% ipython --no-banner

In [1]: import numpy as np

In [2]: from numpy import linalg as LA

In [3]: np.set_printoptions(suppress=True, linewidth=140)

In [4]: J = np.load("case6.npy")

In [5]: print(J)
[[0 1 0]
 [0 0 1]
 [1 0 0]]

In [6]: # keeps lengths

In [7]: print(np.allclose(J, J.T))
False

In [8]: print(LA.matrix_power(J, 3))
[[1 0 0]
 [0 1 0]
 [0 0 1]]

In [9]: print(np.allclose(J @ J.T, J.T @ J))
True

In [10]: print(round(np.abs(LA.eigvals(J)).max(), 2))
1.0

In [11]: assert J == J.T
---------------------------------------------------------------------------
ValueError                                Traceback (most recent call last)
Cell In[11], line 1
----> 1 assert J == J.T

ValueError: The truth value of an array with more than one element is ambiguous. Use a.any() or a.all()

In [12]: print(np.round(LA.det(J), 2))
1.0

In [13]: print(np.round(np.sort(np.abs(LA.eigvals(J)))[::-1], 2))
[1. 1. 1.]

In [14]: print(LA.matrix_power(J, 100))
[[0 1 0]
 [0 0 1]
 [1 0 0]]

In [15]: print(J.sum(axis=1))
[1 1 1]

In [16]: print(LA.matrix_power(J, 2))
[[0 0 1]
 [1 0 0]
 [0 1 0]]

In [17]: pr = np.eye(3)[1]

In [18]: for _ in range(7):
    ...:     pr = pr @ J
    ...:     print(pr.round(2))
    ...: 
[0. 0. 1.]
[1. 0. 0.]
[0. 1. 0.]
[0. 0. 1.]
[1. 0. 0.]
[0. 1. 0.]
[0. 0. 1.]

In [19]: x = np.array([2, 3, 3])

In [20]: print(np.round(LA.inv(J), 2))
[[0. 0. 1.]
 [1. 0. 0.]
 [0. 1. 0.]]

In [21]: print(round(float(LA.det(J)), 2))
1.0

In [22]: print(np.round(np.sort(np.abs(np.degrees(np.angle(LA.eigvals(J))))), 2))
[  0. 120. 120.]

In [23]: print(3 - LA.matrix_rank(J - np.eye(3), tol=1e-8))
1

In [24]: print([p for p in range(1, 25) if np.allclose(LA.matrix_power(J, p), np.eye(3))])
[3, 6, 9, 12, 15, 18, 21, 24]

In [25]: print(np.round(LA.norm(J, axis=0), 2))
[1. 1. 1.]

In [26]: print(J.T @ J)
[[1 0 0]
 [0 1 0]
 [0 0 1]]

In [27]: print(np.round(LA.pinv(J), 2))
[[0. 0. 1.]
 [1. 0. 0.]
 [0. 1. 0.]]

In [28]: print(J[:, 2] @ J[:, 0])
0

In [29]: q = J.astype(float).copy()

In [30]: for j in range(3):
    ...:     q[:, j] -= q[:, :j] @ (q[:, :j].T @ q[:, j])
    ...:     q[:, j] /= LA.norm(q[:, j])
    ...: 

In [31]: print(q.T @ J)
[[1. 0. 0.]
 [0. 1. 0.]
 [0. 0. 1.]]
